% python3 -q
>>> import numpy as np
>>> np.set_printoptions(precision=1, suppress=True, linewidth=160)
>>> K = np.load("sample13.npy")
>>> print(K)
[[ 1 -4  2 -4]
 [-4  1 -4  2]
 [ 2 -4  1 -4]
 [-4  2 -4  1]]
>>> # symmetric
>>> evals, evecs = np.linalg.eigh(K)
>>> x0 = np.array([1, 2, 0, -2])
>>> evecs * np.maximum(evals, 0) @ evecs.T
array([[ 2.7, -2.8,  2.8, -2.8],
       [-2.8,  2.8, -2.8,  2.8],
       [ 2.8, -2.8,  2.8, -2.8],
       [-2.8,  2.8, -2.8,  2.8]])
>>> x0 @ K @ x0
np.int64(-7)
>>> np.round(x0 @ K @ x0 / (x0 @ x0), 1), evals[0], round(evals[-1], 1)
(np.float64(-0.8), np.float64(-5.0), np.float64(11.0))
>>> (np.sign(evecs[:, -1].round(6)) == np.sign(evecs[0, -1].round(6))).astype(int)
array([1, 0, 1, 0])
>>> print(evecs * np.abs(evals) @ evecs.T)
[[ 4.5 -1.5  3.5 -1.5]
 [-1.5  4.5 -1.5  3.5]
 [ 3.5 -1.5  4.5 -1.5]
 [-1.5  3.5 -1.5  4.5]]
>>> np.linalg.eigvalsh(K[1:, 1:])
array([-3.7, -1. ,  7.7])
>>> evals, evecs = np.linalg.eigh(K)
>>> (evals > 1e-8).sum(), (evals < -1e-8).sum()
(np.int64(1), np.int64(3))
>>> np.round(evecs.T @ K @ evecs, 1) + 0
array([[-5.,  0.,  0.,  0.],
       [ 0., -1.,  0.,  0.],
       [ 0.,  0., -1.,  0.],
       [ 0.,  0.,  0., 11.]])
>>> round(float(evals.sum()), 1), np.trace(K)
(4.0, np.int64(4))
>>> np.abs(evecs[:, -1])
array([0.5, 0.5, 0.5, 0.5])
>>> np.linalg.eigvalsh(K + -3 * np.eye(4))
array([-8., -4., -4.,  8.])
>>> np.round(evecs.T @ evecs, 1) + 0
array([[1., 0., 0., 0.],
       [0., 1., 0., 0.],
       [0., 0., 1., 0.],
       [0., 0., 0., 1.]])
>>> print(np.allclose(K @ K.T, K.T @ K))
True
>>> (K @ K)[0]
array([ 37, -24,  36, -24])
>>> K @ (-1.0) ** np.arange(4)
array([ 11., -11.,  11., -11.])
>>> print(K @ np.ones(4))
[-5. -5. -5. -5.]
>>> print(np.sort(np.abs(np.fft.fft(K[0]))), np.sort(np.linalg.svd(K, compute_uv=False)))
[ 1.  1.  5. 11.] [ 1.  1.  5. 11.]
>>> Y = K ** -1
Traceback (most recent call last):
  File "<python-input-25>", line 1, in <module>
    Y = K ** -1
        ~~^^~~~
ValueError: Integers to negative integer powers are not allowed.
>>> Y = np.linalg.inv(K)
>>> print(np.linalg.inv(Y))
[[ 1. -4.  2. -4.]
 [-4.  1. -4.  2.]
 [ 2. -4.  1. -4.]
 [-4.  2. -4.  1.]]
>>> print(round(float(np.linalg.cond(K)), 1))
11.0
>>> Y
array([[-0.5, -0.1,  0.5, -0.1],
       [-0.1, -0.5, -0.1,  0.5],
       [ 0.5, -0.1, -0.5, -0.1],
       [-0.1,  0.5, -0.1, -0.5]])
